$ python -q
>>> import numpy as np
>>> np.set_printoptions(precision=3, suppress=True, linewidth=100)
>>> def rnd(a):
...     return np.round(a, 3) + 0
... 
>>> mat = np.diag(np.array([1, 2, 1, 1, 1, 0, 1, 0, 0, 1, 1, 1])) + -2 * np.eye(12, k=1) + -2 * np.eye(12, k=-1)
>>> mat
array([[ 1., -2.,  0.,  0.,  0.,  0.,  0.,  0.,  0.,  0.,  0.,  0.],
       [-2.,  2., -2.,  0.,  0.,  0.,  0.,  0.,  0.,  0.,  0.,  0.],
       [ 0., -2.,  1., -2.,  0.,  0.,  0.,  0.,  0.,  0.,  0.,  0.],
       [ 0.,  0., -2.,  1., -2.,  0.,  0.,  0.,  0.,  0.,  0.,  0.],
       [ 0.,  0.,  0., -2.,  1., -2.,  0.,  0.,  0.,  0.,  0.,  0.],
       [ 0.,  0.,  0.,  0., -2.,  0., -2.,  0.,  0.,  0.,  0.,  0.],
       [ 0.,  0.,  0.,  0.,  0., -2.,  1., -2.,  0.,  0.,  0.,  0.],
       [ 0.,  0.,  0.,  0.,  0.,  0., -2.,  0., -2.,  0.,  0.,  0.],
       [ 0.,  0.,  0.,  0.,  0.,  0.,  0., -2.,  0., -2.,  0.,  0.],
       [ 0.,  0.,  0.,  0.,  0.,  0.,  0.,  0., -2.,  1., -2.,  0.],
       [ 0.,  0.,  0.,  0.,  0.,  0.,  0.,  0.,  0., -2.,  1., -2.],
       [ 0.,  0.,  0.,  0.,  0.,  0.,  0.,  0.,  0.,  0., -2.,  1.]])
>>> O, R = np.linalg.qr(mat)
>>> rnd(abs(R[0, 0])), rnd(np.linalg.norm(mat[:, 0]))
(np.float64(2.236), np.float64(2.236))
>>> O.shape, R.shape
((12, 12), (12, 12))
>>> np.trace(O @ O.T)
np.float64(12.0)
>>> rnd(O.T @ O)
array([[1., 0., 0., 0., 0., 0., 0., 0., 0., 0., 0., 0.],
       [0., 1., 0., 0., 0., 0., 0., 0., 0., 0., 0., 0.],
       [0., 0., 1., 0., 0., 0., 0., 0., 0., 0., 0., 0.],
       [0., 0., 0., 1., 0., 0., 0., 0., 0., 0., 0., 0.],
       [0., 0., 0., 0., 1., 0., 0., 0., 0., 0., 0., 0.],
       [0., 0., 0., 0., 0., 1., 0., 0., 0., 0., 0., 0.],
       [0., 0., 0., 0., 0., 0., 1., 0., 0., 0., 0., 0.],
       [0., 0., 0., 0., 0., 0., 0., 1., 0., 0., 0., 0.],
       [0., 0., 0., 0., 0., 0., 0., 0., 1., 0., 0., 0.],
       [0., 0., 0., 0., 0., 0., 0., 0., 0., 1., 0., 0.],
       [0., 0., 0., 0., 0., 0., 0., 0., 0., 0., 1., 0.],
       [0., 0., 0., 0., 0., 0., 0., 0., 0., 0., 0., 1.]])
